$ python3 -q
>>> import numpy as np
>>> import numpy.linalg as la
>>> np.set_printoptions(precision=2, suppress=True, linewidth=160, legacy="1.25")
>>> def tidy(a):
...     return np.round(a, 2) + 0
... 
>>> data = np.load("w.npy")
>>> data
array([[-3, -2, -1,  3,  0,  1,  1,  0,  2],
       [ 0,  1, -2, -2,  2,  2, -2, -2, -1],
       [-3, -2, -1,  3,  0,  1,  1,  0,  2],
       [ 3, -3,  3,  3, -3, -3,  2,  3, -1]])
>>> B = np.array([[1, 0, -2],
...     [2, 3, 1],
...     [-3, 3, -3],
...     [0, 3, -1],
...     [1, 1, -2],
...     [1, 1, 3],
...     [0, 3, -3],
...     [1, 0, -3],
...     [1, 3, -3]])
>>> np.einsum("ik,kj->ji", data, B)
array([[ -1,   9,  -1, -16],
       [ 10, -14,  10,   6],
       [ -2,  26,  -2, -36]])
>>> np.vstack([data, B.T]).shape
(7, 9)
>>> la.matrix_rank(data @ B)
3
>>> Uu, s, vt = la.svd(data)
>>> vecs = vt[:(s > 1e-8).sum()]
>>> rng = np.random.default_rng(57615)
>>> vec = data[0] + -1 * data[1] + rng.integers(2) * np.eye(9)[1]
>>> vec
array([-3., -2.,  1.,  5., -2., -1.,  3.,  2.,  3.])
>>> tidy(np.diag(vecs.T @ vecs))
array([0.56, 0.54, 0.27, 0.48, 0.17, 0.27, 0.19, 0.17, 0.35])
>>> np.allclose(vecs.T @ vecs @ vec, vec)
False
>>> tidy(la.norm(vec - vecs.T @ vecs @ vec))
0.67
>>> gram = data.T @ data
>>> np.allclose(gram, gram.T)
True
>>> gram
array([[ 27,   3,  15,  -9,  -9, -15,   0,   9, -15],
       [  3,  18,  -7, -23,  11,   7, -12, -11,  -6],
       [ 15,  -7,  15,   7, -13, -15,   8,  13,  -5],
       [ -9, -23,   7,  31, -13,  -7,  16,  13,  11],
       [ -9,  11, -13, -13,  13,  13, -10, -13,   1],
       [-15,   7, -15,  -7,  13,  15,  -8, -13,   5],
       [  0, -12,   8,  16, -10,  -8,  10,  10,   4],
       [  9, -11,  13,  13, -13, -13,  10,  13,  -1],
       [-15,  -6,  -5,  11,   1,   5,   4,  -1,  10]])
>>> np.trace(gram), (data ** 2).sum()
(152, 152)
>>> th = np.radians(90)
>>> R = np.eye(9)
>>> R[2, 2] = R[5, 5] = np.cos(th)
>>> R[2, 5], R[5, 2] = -np.sin(th), np.sin(th)
>>> tidy(R)
array([[ 1.,  0.,  0.,  0.,  0.,  0.,  0.,  0.,  0.],
       [ 0.,  1.,  0.,  0.,  0.,  0.,  0.,  0.,  0.],
       [ 0.,  0.,  0.,  0.,  0., -1.,  0.,  0.,  0.],
       [ 0.,  0.,  0.,  1.,  0.,  0.,  0.,  0.,  0.],
       [ 0.,  0.,  0.,  0.,  1.,  0.,  0.,  0.,  0.],
       [ 0.,  0.,  1.,  0.,  0.,  0.,  0.,  0.,  0.],
       [ 0.,  0.,  0.,  0.,  0.,  0.,  1.,  0.,  0.],
       [ 0.,  0.,  0.,  0.,  0.,  0.,  0.,  1.,  0.],
       [ 0.,  0.,  0.,  0.,  0.,  0.,  0.,  0.,  1.]])
>>> B = data @ R.T
>>> tidy(la.svd(data, compute_uv=False)), tidy(la.svd(B, compute_uv=False))
(array([9.47, 7.66, 1.88, 0.  ]), array([9.47, 7.66, 1.88, 0.  ]))
>>> np.allclose(data @ data.T, B @ B.T)
True
>>> tidy(B)
array([[-3., -2., -1.,  3.,  0., -1.,  1.,  0.,  2.],
       [ 0.,  1., -2., -2.,  2., -2., -2., -2., -1.],
       [-3., -2., -1.,  3.,  0., -1.,  1.,  0.,  2.],
       [ 3., -3.,  3.,  3., -3.,  3.,  2.,  3., -1.]])
>>> np.allclose(la.norm(data, axis=1), la.norm(B, axis=1))
True
>>> J = np.loadtxt("layer6.csv", delimiter=",")
>>> J
array([[0., 1., 0.],
       [1., 0., 1.],
       [0., 1., 0.]])
>>> tidy(la.norm(J, 2) / la.norm(J))
0.71
>>> la.cond(J) > 100
True
>>> [round(float(x), 2) for x in la.svd(J, compute_uv=False)[:3]]
[1.41, 1.41, 0.0]
>>> np.all(la.eigvalsh(J) > 0)
False
>>> tidy(la.eigvalsh(J).min())
-1.41
>>> hat = np.triu(np.array([[1, 1, 0], [3, 0, 0], [1, 2, 0]]), 1) + np.eye(3)
>>> B = hat @ J @ la.inv(hat)
>>> np.trace(B), np.trace(J)
(0.0, 0.0)
>>> ev, vecs = la.eigh(J)
>>> vec = np.array([1, -2, -1])
>>> (np.sign(vecs[:, -1].round(6)) == np.sign(vecs[0, -1].round(6))).astype(int)
array([1, 1, 1])
>>> vec @ J @ vec
0.0
>>> tidy(la.eigvalsh(J[1:, 1:]))
array([-1.,  1.])
>>> tidy(vecs * np.maximum(ev, 0) @ vecs.T)
array([[0.35, 0.5 , 0.35],
       [0.5 , 0.71, 0.5 ],
       [0.35, 0.5 , 0.35]])
>>> tidy(vecs * np.abs(ev) @ vecs.T)
array([[0.71, 0.  , 0.71],
       [0.  , 1.41, 0.  ],
       [0.71, 0.  , 0.71]])
>>> E = np.load("arr.npy")
>>> E
array([[3, 1, 3, 1],
       [1, 0, 1, 0],
       [3, 1, 3, 1],
       [1, 0, 1, 0]])
>>> ev, vecs = la.eigh(E)
>>> tidy(la.svd(E, compute_uv=False))
array([6.61, 0.61, 0.  , 0.  ])
>>> tidy(vecs.T @ vecs)
array([[1., 0., 0., 0.],
       [0., 1., 0., 0.],
       [0., 0., 1., 0.],
       [0., 0., 0., 1.]])
>>> tidy(vecs @ np.diag(ev) @ vecs.T)
array([[3., 1., 3., 1.],
       [1., 0., 1., 0.],
       [3., 1., 3., 1.],
       [1., 0., 1., 0.]])
>>> (ev > 1e-8).sum(), (ev < -1e-8).sum()
(1, 1)
>>> np.unique(ev.round(6) + 0, return_counts=True)[1]
array([1, 2, 1])
>>> tidy(la.eigvalsh(E + -2 * np.eye(4)))
array([-2.61, -2.  , -2.  ,  4.61])
>>> tidy(la.eigvalsh(E @ E))
array([ 0.  ,  0.  ,  0.37, 43.63])
>>> tidy(np.abs(vecs[:, -1]))
array([0.68, 0.2 , 0.68, 0.2 ])
>>> X = np.loadtxt("case9.csv", delimiter=",")
>>> tidy(X)
array([[-0.34,  0.08, -0.39,  0.26,  0.55, -0.19, -0.53, -0.19],
       [-0.29, -0.3 ,  0.49,  0.35,  0.29,  0.5 , -0.04,  0.35],
       [ 0.4 , -0.06, -0.35,  0.29, -0.29,  0.03, -0.4 ,  0.62],
       [-0.11, -0.73, -0.1 , -0.01,  0.11, -0.57,  0.27,  0.21],
       [-0.34,  0.2 , -0.5 ,  0.42, -0.12,  0.18,  0.6 ,  0.09],
       [ 0.52,  0.03,  0.25,  0.68,  0.12, -0.23,  0.15, -0.34],
       [-0.29, -0.39, -0.01,  0.22, -0.64,  0.12, -0.29, -0.46],
       [-0.4 ,  0.43,  0.41,  0.17, -0.29, -0.54, -0.1 ,  0.28]])
>>> # keeps lengths
>>> tidy(X @ X.T)
array([[1., 0., 0., 0., 0., 0., 0., 0.],
       [0., 1., 0., 0., 0., 0., 0., 0.],
       [0., 0., 1., 0., 0., 0., 0., 0.],
       [0., 0., 0., 1., 0., 0., 0., 0.],
       [0., 0., 0., 0., 1., 0., 0., 0.],
       [0., 0., 0., 0., 0., 1., 0., 0.],
       [0., 0., 0., 0., 0., 0., 1., 0.],
       [0., 0., 0., 0., 0., 0., 0., 1.]])
>>> tidy(la.pinv(X))
array([[-0.34, -0.29,  0.4 , -0.11, -0.34,  0.52, -0.29, -0.4 ],
       [ 0.08, -0.3 , -0.06, -0.73,  0.2 ,  0.03, -0.39,  0.43],
       [-0.39,  0.49, -0.35, -0.1 , -0.5 ,  0.25, -0.01,  0.41],
       [ 0.26,  0.35,  0.29, -0.01,  0.42,  0.68,  0.22,  0.17],
       [ 0.55,  0.29, -0.29,  0.11, -0.12,  0.12, -0.64, -0.29],
       [-0.19,  0.5 ,  0.03, -0.57,  0.18, -0.23,  0.12, -0.54],
       [-0.53, -0.04, -0.4 ,  0.27,  0.6 ,  0.15, -0.29, -0.1 ],
       [-0.19,  0.35,  0.62,  0.21,  0.09, -0.34, -0.46,  0.28]])
>>> tidy(la.svd(X, compute_uv=False))
array([1., 1., 1., 1., 1., 1., 1., 1.])
>>> z = rng.permutation(8)
>>> B = X[:, z] * rng.choice([-1, 1], 8)
>>> tidy(B)
array([[-0.08,  0.39,  0.19, -0.19,  0.53,  0.34, -0.26,  0.55],
       [ 0.3 , -0.49, -0.35,  0.5 ,  0.04,  0.29, -0.35,  0.29],
       [ 0.06,  0.35, -0.62,  0.03,  0.4 , -0.4 , -0.29, -0.29],
       [ 0.73,  0.1 , -0.21, -0.57, -0.27,  0.11,  0.01,  0.11],
       [-0.2 ,  0.5 , -0.09,  0.18, -0.6 ,  0.34, -0.42, -0.12],
       [-0.03, -0.25,  0.34, -0.23, -0.15, -0.52, -0.68,  0.12],
       [ 0.39,  0.01,  0.46,  0.12,  0.29,  0.29, -0.22, -0.64],
       [-0.43, -0.41, -0.28, -0.54,  0.1 ,  0.4 , -0.17, -0.29]])
>>> Uu, _, vt = la.svd(X.T @ B)
>>> z
array([1, 2, 7, 5, 6, 0, 3, 4])
>>> tidy(Uu @ vt)
array([[ 0.,  0.,  0.,  0.,  0., -1.,  0.,  0.],
       [-1.,  0.,  0.,  0.,  0.,  0.,  0.,  0.],
       [ 0., -1.,  0.,  0.,  0.,  0.,  0.,  0.],
       [ 0.,  0.,  0.,  0.,  0.,  0., -1.,  0.],
       [ 0.,  0.,  0.,  0.,  0.,  0.,  0.,  1.],
       [ 0.,  0.,  0.,  1.,  0.,  0.,  0.,  0.],
       [ 0.,  0.,  0.,  0., -1.,  0.,  0.,  0.],
       [ 0.,  0., -1.,  0.,  0.,  0.,  0.,  0.]])
>>> tidy(la.lstsq(X, B)[0])
array([[ 0.,  0.,  0.,  0.,  0., -1.,  0.,  0.],
       [-1.,  0.,  0.,  0.,  0.,  0.,  0.,  0.],
       [ 0., -1.,  0.,  0.,  0.,  0.,  0.,  0.],
       [ 0.,  0.,  0.,  0.,  0.,  0., -1.,  0.],
       [ 0.,  0.,  0.,  0.,  0.,  0.,  0.,  1.],
       [ 0.,  0.,  0.,  1.,  0.,  0.,  0.,  0.],
       [ 0.,  0.,  0.,  0., -1.,  0.,  0.,  0.],
       [ 0.,  0., -1.,  0.,  0.,  0.,  0.,  0.]])
